% ipython --no-banner

In [1]: import numpy as np

In [2]: from numpy import linalg as LA

In [3]: np.set_printoptions(precision=2, suppress=True, linewidth=160, legacy="1.25")

In [4]: rng = np.random.default_rng(138684)

In [5]: labels = rng.integers(0, 2, 2)

In [6]: mat = np.triu((labels[:, None] == labels) & (rng.random((2, 2)) < 0.8), 1).astype(int)

In [7]: mat += mat.T

In [8]: mat
Out[8]: 
array([[0, 1],
       [1, 0]])

In [9]: # rows sum to 1

In [10]: x = np.array([2, 3])

In [11]: rhs = mat @ x

In [12]: rhs
Out[12]: array([3, 2])

In [13]: LA.solve(mat.T, mat[0])
Out[13]: array([1., 0.])

In [14]: M = np.load("case4.npy")

In [15]: M
Out[15]: 
array([[  0.5,  -1.2,   0.1],
       [ -1.4,  -0.9,   0.4],
       [  1.5,  -0.3,   0.6],
       [  0. ,   1.3,  -0.2],
       [ -3. , -22. ,   9. ],
       [  0.5,  -1.3,   1.5],
       [  0.9,  -0.6,  -0.5],
       [ -0.7,   0. ,  -0.6],
       [ -0.7,   0.4,  -0.8],
       [  0.6,   1.4,  -0.3],
       [  0.9,   0.3,  -0.5],
       [ -1. ,   1.6,  -1. ],
       [ -0.7,  -0.1,   0.3],
       [ -0.1,   0.9,  -0.7],
       [  1.5,  -0.2,   0.1],
       [  0.3,   1.7,   0.1],
       [ -0.9,   0.6,  -0.7],
       [ -0.2,   0.1,   0.7],
       [ -0.8,   0.4,   1.6],
       [  2.1,   2.4,   0.4],
       [  0.6,   0. ,   0. ],
       [  0.6,   0.1,   0.6],
       [  0.7,   0.3,   0.1],
       [ -0.5,  -0.2,  -0.1],
       [ -0.8,  -1.5,   0.5],
       [ -2. ,  -1.7,   0.2],
       [  1.7,   0. ,   0.3],
       [  0.9,   1.1,   1.1]])

In [16]: cen = (M - M.mean(axis=0)) / M.std(axis=0)

In [17]: np.argwhere(np.abs(cen) > 2)
Out[17]: 
array([[4, 0],
       [4, 1],
       [4, 2]])

In [18]: cen.std(axis=0)
Out[18]: array([1., 1., 1.])

In [19]: coef = LA.lstsq(np.delete(cen, 2, axis=1), cen[:, 2])[0]

In [20]: np.round(1 - np.var(cen[:, 2] - np.delete(cen, 2, axis=1) @ coef), 2)
Out[20]: 0.88

In [21]: coef
Out[21]: array([ 0.13, -1.  ])

In [22]: x = np.array([3, 1, 2])

In [23]: rhs = M @ x

In [24]: LA.solve(M.T @ M, M.T @ rhs)
Out[24]: array([3., 1., 2.])

In [25]: LA.lstsq(M, rhs)[0]
Out[25]: array([3., 1., 2.])

In [26]: rhs = rhs + 0.05 * rng.normal(size=28)

In [27]: rhs
Out[27]: 
array([  0.54,  -4.3 ,   5.45,   0.89, -13.06,   3.15,   1.07,  -3.3 ,  -3.24,   2.58,   1.99,  -3.34,  -1.54,  -0.74,   4.57,   2.76,  -3.49,   0.88,   1.25,
         9.53,   1.77,   3.08,   2.58,  -1.88,  -2.91,  -7.39,   5.61,   5.92])

In [28]: coef, *_ = LA.lstsq(M, rhs)

In [29]: [round(float(LA.norm(LA.solve(M.T @ M + lam * np.eye(3), M.T @ rhs))), 2) for lam in (0, 1, 10, 100)]
Out[29]: [3.73, 3.59, 2.7, 0.92]

In [30]: coef.round()
Out[30]: array([3., 1., 2.])

In [31]: np.round(M.T @ (rhs - M @ coef), 2) + 0
Out[31]: array([0., 0., 0.])

In [32]: P = M @ LA.solve(M.T @ M, M.T)

In [33]: np.round(LA.eigvalsh(P), 2) + 0
Out[33]: array([0., 0., 0., 0., 0., 0., 0., 0., 0., 0., 0., 0., 0., 0., 0., 0., 0., 0., 0., 0., 0., 0., 0., 0., 0., 1., 1., 1.])

In [34]: np.round(np.trace(P), 2)
Out[34]: 3.0

In [35]: np.round(P @ M[:, 0], 2) + 0
Out[35]: 
array([ 0.5, -1.4,  1.5,  0. , -3. ,  0.5,  0.9, -0.7, -0.7,  0.6,  0.9, -1. , -0.7, -0.1,  1.5,  0.3, -0.9, -0.2, -0.8,  2.1,  0.6,  0.6,  0.7, -0.5, -0.8,
       -2. ,  1.7,  0.9])

In [36]: out = np.c_[M[:, :2] @ np.array([[3, 2], [3, 0]]), np.array([2, -5, -3, 5, -8, -7, 9, 6, 6, -2, 8, 5, 0, 3, 3, -5, -9, -9, 9, 2, -8, -3, 8, -3, 1, -4, 4, -4])]

In [37]: out
Out[37]: 
array([[ -2.1,   1. ,   2. ],
       [ -6.9,  -2.8,  -5. ],
       [  3.6,   3. ,  -3. ],
       [  3.9,   0. ,   5. ],
       [-75. ,  -6. ,  -8. ],
       [ -2.4,   1. ,  -7. ],
       [  0.9,   1.8,   9. ],
       [ -2.1,  -1.4,   6. ],
       [ -0.9,  -1.4,   6. ],
       [  6. ,   1.2,  -2. ],
       [  3.6,   1.8,   8. ],
       [  1.8,  -2. ,   5. ],
       [ -2.4,  -1.4,   0. ],
       [  2.4,  -0.2,   3. ],
       [  3.9,   3. ,   3. ],
       [  6. ,   0.6,  -5. ],
       [ -0.9,  -1.8,  -9. ],
       [ -0.3,  -0.4,  -9. ],
       [ -1.2,  -1.6,   9. ],
       [ 13.5,   4.2,   2. ],
       [  1.8,   1.2,  -8. ],
       [  2.1,   1.2,  -3. ],
       [  3. ,   1.4,   8. ],
       [ -2.1,  -1. ,  -3. ],
       [ -6.9,  -1.6,   1. ],
       [-11.1,  -4. ,  -4. ],
       [  5.1,   3.4,   4. ],
       [  6. ,   1.8,  -4. ]])

In [38]: LA.norm(LA.qr(M)[0].T @ out, axis=0) ** 2 / ((out ** 2).sum(axis=0) + 1e-12)
Out[38]: array([1.  , 1.  , 0.16])

In [39]: LA.matrix_rank(np.c_[M, out])
Out[39]: 4

In [40]: LA.matrix_rank(out)
Out[40]: 3

In [41]: np.round(LA.norm(out - M @ LA.lstsq(M, out)[0], axis=0), 2) + 0
Out[41]: array([ 0.  ,  0.  , 27.66])
